In [1]: import numpy as np

In [2]: from numpy import linalg as LA

In [3]: np.set_printoptions(suppress=True, linewidth=120)

In [4]: def rd(a):
   ...:     return np.round(a, 3) + 0
   ...: 

In [5]: A = np.load("data.npy")

In [6]: A
Out[6]: 
array([[ 3., -2.,  0.,  0.],
       [ 0.,  2.,  2.,  0.],
       [-2., -3.,  3.,  0.],
       [ 0.,  0.,  0.,  0.]])

In [7]: rng = np.random.default_rng(21)

In [8]: z = rng.permutation(4)

In [9]: z
Out[9]: array([0, 1, 3, 2])

In [10]: B = A[z][:, z]

In [11]: B
Out[11]: 
array([[ 3., -2.,  0.,  0.],
       [ 0.,  2.,  0.,  2.],
       [ 0.,  0.,  0.,  0.],
       [-2., -3.,  0.,  3.]])

In [12]: rd(np.sort(LA.eigvals(A).real))
Out[12]: array([0., 2., 2., 4.])

In [13]: np.flatnonzero(LA.matrix_power((A != 0) + (A.T != 0) + np.eye(4), 4)[2])
Out[13]: array([0, 1, 2])

In [14]: np.argsort(-LA.norm(A, axis=0).round(6), kind="stable")[:3]
Out[14]: array([1, 0, 2])

In [15]: rd(LA.norm(A, 2) / LA.norm(A))
Out[15]: np.float64(0.715)

In [16]: Uu, sv, Vt = LA.svd(A)

In [17]: vecs = Vt[:(sv > 1e-8).sum()]

In [18]: vec = A[0] + -3 * A[2] + rng.integers(2) * np.eye(4)[2]

In [19]: vec
Out[19]: array([ 9.,  7., -8.,  0.])

In [20]: np.allclose(vecs.T @ vecs @ vec, vec)
Out[20]: True

In [21]: rd(np.diag(vecs.T @ vecs))
Out[21]: array([1., 1., 1., 0.])

In [22]: C2 = A.T @ A

In [23]: C2
Out[23]: 
array([[13.,  0., -6.,  0.],
       [ 0., 17., -5.,  0.],
       [-6., -5., 13.,  0.],
       [ 0.,  0.,  0.,  0.]])

In [24]: data = np.loadtxt("arr.csv", delimiter=",")

In [25]: data
Out[25]: 
array([[ -4.,  -8.,   1.,   2.],
       [  4.,   4.,  -1.,  -1.],
       [ -3.,  -6.,  -5., -10.],
       [  3.,   3.,   5.,   5.]])

In [26]: C2 = data.T @ data

In [27]: rd(LA.svd(data, compute_uv=False) ** 2)
Out[27]: array([250.253,  99.307,   5.327,   2.114])

In [28]: print(np.trace(C2), (data ** 2).sum())
357.0 357.0
